$ python3 -q
>>> import numpy as np
>>> np.set_printoptions(precision=1, suppress=True, linewidth=120)
>>> arr = np.loadtxt("block2.csv", delimiter=",")
>>> arr
array([[-3.6,  0.9, -2. , -0.1],
       [ 0.6, -1.1, -3.4, -3. ],
       [ 0.5, -4.4, -1. ,  1.6],
       [ 2.3,  1.1, -4.4, -1.1],
       [ 2. ,  0.6, -1.2, -0.8],
       [-1.7, -5.1,  3.7,  1.7],
       [ 1.1, -1.7, -1.2,  3. ],
       [-1.1,  6.2,  4.3,  3.6],
       [ 1.8,  2.6,  1.3,  3.4],
       [-2.8,  3.3, -0.7,  1.5],
       [-2.3, -4.9,  2. , -0.8],
       [ 1. ,  3.6,  0.9, -3. ],
       [ 2.7,  2.4, -5.8, -0.5],
       [-2.3, -0.3,  1.4, -4.1]])
>>> cen = arr - arr.mean(axis=0)
>>> left, sig, Vt = np.linalg.svd(cen, full_matrices=False)
>>> sig ** 2 / (sig ** 2).sum()
array([0.4, 0.3, 0.2, 0.1])
>>> np.round((sig ** 2).sum() ** 2 / (sig ** 4).sum(), 1)
np.float64(3.2)
>>> np.abs(left[:, 0]).argmax()
np.int64(5)
>>> D = np.linalg.norm(arr[:, None] - arr[None], axis=-1)
>>> print((D + 1e9 * np.eye(14)).round(6).argmin(axis=1))
[ 9  3  6 12  3 10  2  8  6  0  5  4  3 11]
>>> print(np.linalg.norm(arr - arr.mean(axis=0), axis=1))
[3.9 4.5 4.9 4.9 2.5 7.1 3.8 8.4 4.8 4.3 6.1 4.9 6.5 5.1]
>>> D[1]
array([ 5.7,  0. ,  6.1,  3.5,  3.8,  9.7,  6.4, 12.6,  8.8,  7.6,  7.5,  6.4,  5.4,  5.8])
>>> np.linalg.matrix_rank(D ** 2)
np.int64(6)
>>> np.linalg.norm(arr, axis=1)
array([4.2, 4.7, 4.8, 5.2, 2.5, 6.7, 3.8, 8.4, 4.8, 4.6, 5.8, 4.9, 6.9, 4.9])
>>> B = np.c_[arr[:, :1] @ np.array([[4]]), np.array([3, 0, 2, 6, 5, 5, 4, 8, 4, 2, 5, 7, 1, 2])]
>>> print(B)
[[-14.4   3. ]
 [  2.4   0. ]
 [  2.    2. ]
 [  9.2   6. ]
 [  8.    5. ]
 [ -6.8   5. ]
 [  4.4   4. ]
 [ -4.4   8. ]
 [  7.2   4. ]
 [-11.2   2. ]
 [ -9.2   5. ]
 [  4.    7. ]
 [ 10.8   1. ]
 [ -9.2   2. ]]
>>> np.linalg.norm(np.linalg.qr(arr)[0].T @ B, axis=0) ** 2 / ((B ** 2).sum(axis=0) + 1e-12)
array([1. , 0.1])
>>> K = np.load("x.npy")
>>> K
array([[ 3., -3.,  0.],
       [-3.,  3., -3.],
       [ 0., -3.,  1.]])
>>> # symmetric
>>> w, vecs = np.linalg.eigh(K)
>>> x0 = np.array([-2, 2, 2])
>>> vecs * np.abs(w) @ vecs.T
array([[ 3.6, -2. ,  1. ],
       [-2. ,  4.6, -1.4],
       [ 1. , -1.4,  2.7]])
>>> x0 @ K @ x0
np.float64(28.0)
>>> Q, vecs = np.linalg.qr(K[:, :2])[0], np.linalg.qr(K[:, 2:])[0]
>>> sig = np.linalg.svd(Q.T @ vecs, compute_uv=False)
>>> np.degrees(np.arccos(sig.clip(0, 1)))
array([42.1])
>>> F = np.load("m.npy")
>>> print(F)
[[-12.  20. -10.   7.]
 [  2.  -2.   2.  -1.]
 [ 16. -24.  14.  -8.]
 [ -2.   4.  -2.   3.]]
>>> t = np.radians(30)
>>> r_ = np.eye(4)
>>> r_[0, 0] = r_[1, 1] = np.cos(t)
>>> r_[0, 1], r_[1, 0] = -np.sin(t), np.sin(t)
>>> r_
array([[ 0.9, -0.5,  0. ,  0. ],
       [ 0.5,  0.9,  0. ,  0. ],
       [ 0. ,  0. ,  1. ,  0. ],
       [ 0. ,  0. ,  0. ,  1. ]])
>>> B = F @ r_.T
>>> B
array([[-20.4,  11.3, -10. ,   7. ],
       [  2.7,  -0.7,   2. ,  -1. ],
       [ 25.9, -12.8,  14. ,  -8. ],
       [ -3.7,   2.5,  -2. ,   3. ]])
>>> np.abs(B - F).max(axis=0)
array([ 9.9, 11.2,  0. ,  0. ])
>>> np.linalg.svd(F, compute_uv=False), np.linalg.svd(B, compute_uv=False)
(array([42.7,  2. ,  1.3,  0.1]), array([42.7,  2. ,  1.3,  0.1]))
>>> round(np.linalg.det(r_), 1), np.round(np.trace(r_), 1)
(np.float64(1.0), np.float64(3.7))
>>> hat = np.triu(np.array([[3, 2, -1, 0], [-1, 1, 0, -1], [2, 3, 1, 1], [-3, 3, -1, -1]]), 1) + np.eye(4)
>>> B = hat @ r_ @ np.linalg.inv(hat)
>>> np.poly(B)
array([ 1. , -3.7,  5.5, -3.7,  1. ])
>>> np.linalg.matrix_rank(B)
np.int64(4)
>>> round(np.trace(B), 1), np.round(np.trace(r_), 1)
(np.float64(3.7), np.float64(3.7))
>>> round(float(np.linalg.det(B)), 1)
1.0
>>> w, vecs = np.linalg.eig(F)
>>> np.round(F @ vecs[:, 0] - w[0] * vecs[:, 0], 1) + 0
array([0., 0., 0., 0.])
>>> w
array([-2.,  1.,  2.,  2.])
>>> hat = np.triu(np.array([[1, 1, 3, 2], [2, 1, 1, 3], [0, 2, 3, 0], [1, 2, 1, 3]]), 1) + np.eye(4)
>>> B = hat @ F @ np.linalg.inv(hat)
>>> print(B)
[[ 34. -80.   8. 160.]
 [ 12. -26.   0.  54.]
 [ 16. -40.   6.  80.]
 [ -2.   6.  -2. -11.]]
>>> round(np.linalg.det(B), 1)
np.float64(-8.0)
>>> hat @ F - F @ hat
array([[ 46., -54.,  56., -55.],
       [ 10., -14.,   4.,   3.],
       [  0., -16., -24.,  40.],
       [  0.,   2.,   2.,  -8.]])
>>> B = np.array([[-6, -8, -4], [-1, -8, 9], [7, -3, -5], [-8, 5, 0]])
>>> print(np.vstack([arr, B.T]).shape)
(17, 4)
>>> feats = np.array([[8.7, 1.3, -0.3], [1.3, 2.4, -0.4], [-0.3, -0.4, 2.9]])
>>> # symmetric, so the eigenvalues are real
>>> hat = np.triu(np.array([[9, 0, 0], [2, 0, 0], [3, 3, 6]]), 1) + np.eye(3)
>>> B = hat @ feats @ np.linalg.inv(hat)
>>> print(round(float(np.linalg.det(B)), 1))
54.4
>>> np.trace(B), np.trace(feats)
(np.float64(14.0), np.float64(14.0))
>>> (feats + feats.T) / 2
array([[ 8.7,  1.3, -0.3],
       [ 1.3,  2.4, -0.4],
       [-0.3, -0.4,  2.9]])
>>> assert feats == feats.T
Traceback (most recent call last):
  File "<python-input-63>", line 1, in <module>
    assert feats == feats.T
           ^^^^^^^^^^^^^^^^
ValueError: The truth value of an array with more than one element is ambiguous. Use a.any() or a.all()
>>> np.allclose(feats @ feats.T, feats.T @ feats)
True
>>> feats @ feats
array([[77.5, 14.5, -4. ],
       [14.5,  7.6, -2.5],
       [-4. , -2.5,  8.7]])
>>> np.trace(feats)
np.float64(14.0)
>>> print(np.linalg.matrix_power(feats, 3))
[[694.1 137.2 -40.7]
 [137.2  38.2 -14.7]
 [-40.7 -14.7  27.3]]
>>> (feats - feats.T) / 2
array([[0., 0., 0.],
       [0., 0., 0.],
       [0., 0., 0.]])
>>> np.linalg.determinant(feats)
Traceback (most recent call last):
  File "<python-input-69>", line 1, in <module>
    np.linalg.determinant(feats)
    ^^^^^^^^^^^^^^^^^^^^^
AttributeError: module 'numpy.linalg' has no attribute 'determinant'
>>> round(np.linalg.det(feats), 1)
np.float64(54.4)
>>> Lm = np.linalg.cholesky(feats)
>>> Lm
array([[ 2.9,  0. ,  0. ],
       [ 0.4,  1.5,  0. ],
       [-0.1, -0.2,  1.7]])
>>> np.linalg.eigvalsh(feats).min() > 0
np.True_
>>> r0 = np.array([2, 1, -2, -2, -1])
>>> data = r0[np.abs(np.subtract.outer(np.arange(5), np.arange(5)))]
>>> data
array([[ 2,  1, -2, -2, -1],
       [ 1,  2,  1, -2, -2],
       [-2,  1,  2,  1, -2],
       [-2, -2,  1,  2,  1],
       [-1, -2, -2,  1,  2]])
>>> # symmetric
>>> Q, r_ = np.linalg.qr(data)
>>> Q @ r_
array([[ 2.,  1., -2., -2., -1.],
       [ 1.,  2.,  1., -2., -2.],
       [-2.,  1.,  2.,  1., -2.],
       [-2., -2.,  1.,  2.,  1.],
       [-1., -2., -2.,  1.,  2.]])
>>> np.round(Q.T @ Q, 1) + 0
array([[1., 0., 0., 0., 0.],
       [0., 1., 0., 0., 0.],
       [0., 0., 1., 0., 0.],
       [0., 0., 0., 1., 0.],
       [0., 0., 0., 0., 1.]])
>>> np.allclose(r_.T @ r_, data.T @ data)
True
>>> np.abs(np.diag(r_))
array([3.7, 3.1, 1.9, 0.7, 0.8])
>>> X = np.load("sample2.npy")
>>> X
array([[5, 2, 2, 6],
       [3, 0, 0, 4],
       [3, 0, 0, 4],
       [5, 2, 2, 6],
       [3, 0, 0, 4]])
>>> left, sig, Vt = np.linalg.svd(X)
>>> vecs = Vt[:(sig > 1e-8).sum()]
>>> rng = np.random.default_rng(5036)
>>> x0 = X[2] + 4 * X[0] + rng.integers(2) * np.eye(4)[3]
>>> print(x0)
[23.  8.  8. 28.]
>>> np.linalg.matrix_rank(np.vstack([X, x0]))
np.int64(2)
>>> print(np.round(np.linalg.norm(x0 - vecs.T @ vecs @ x0), 1))
0.0
>>> print(np.allclose(vecs.T @ vecs @ x0, x0))
True
>>> np.diag(vecs.T @ vecs)
array([0.4, 0.5, 0.5, 0.6])
>>> B = X[0, 0] * X[1:] - np.outer(X[1:, 0], X[0])
>>> B
array([[ 0, -6, -6,  2],
       [ 0, -6, -6,  2],
       [ 0,  0,  0,  0],
       [ 0, -6, -6,  2]])
>>> np.flatnonzero(~B.round(6).any(axis=1))
array([2])
>>> X[:, 0] / X[0, 0]
array([1. , 0.6, 0.6, 1. , 0.6])
>>> mat = np.load("layer5.npy")
>>> mat
array([[ 4, -6,  6],
       [-6,  9, -9],
       [ 6, -9,  9]])
>>> # symmetric
>>> w, vecs = np.linalg.eigh(mat)
>>> x0 = np.array([0, 1, 3])
>>> vecs * np.maximum(w, 0) @ vecs.T
array([[ 4., -6.,  6.],
       [-6.,  9., -9.],
       [ 6., -9.,  9.]])
>>> np.abs(mat).sum(axis=1).max(), np.round(np.abs(w).max(), 1)
(np.int64(24), np.float64(22.0))
>>> (np.sign(vecs[:, -1].round(6)) == np.sign(vecs[0, -1].round(6))).astype(int)
array([1, 0, 1])
>>> E = np.load("w.npy")
>>> E
array([[-2,  2,  0,  0],
       [-2,  1, -1, -2],
       [ 0,  0, -1, -2],
       [-1,  2,  0, -2],
       [ 1,  1,  0, -2],
       [ 3, -1,  1, -4],
       [ 3,  0,  1, -2],
       [ 1,  1,  0, -2],
       [-1,  2,  1, -3],
       [ 1,  1,  1, -4],
       [ 3,  1,  1, -6],
       [ 2,  3,  0, -7],
       [ 0,  2,  1, -5],
       [-2,  1, -1, -5],
       [-3,  1,  0, -3]])
>>> cen = E - E.mean(axis=0)
>>> left, sig, Vt = np.linalg.svd(cen, full_matrices=False)
>>> np.round(cen.mean(axis=0), 1) + 0
array([0., 0., 0., 0.])
>>> print(np.abs(left[:, 0]).argmax())
10
>>> np.abs(Vt[-1])
array([0.3, 0.3, 0.9, 0.1])
>>> print(np.round(sig ** 2 / (sig ** 2).sum(), 1) + 0)
[0.6 0.3 0.1 0. ]
>>> (np.sign(left[:, 0]) == np.sign(left[0, 0])).astype(int)
array([1, 1, 1, 1, 1, 0, 0, 1, 1, 0, 0, 0, 0, 1, 1])
>>> np.abs(Vt[0]).argmax()
np.int64(0)
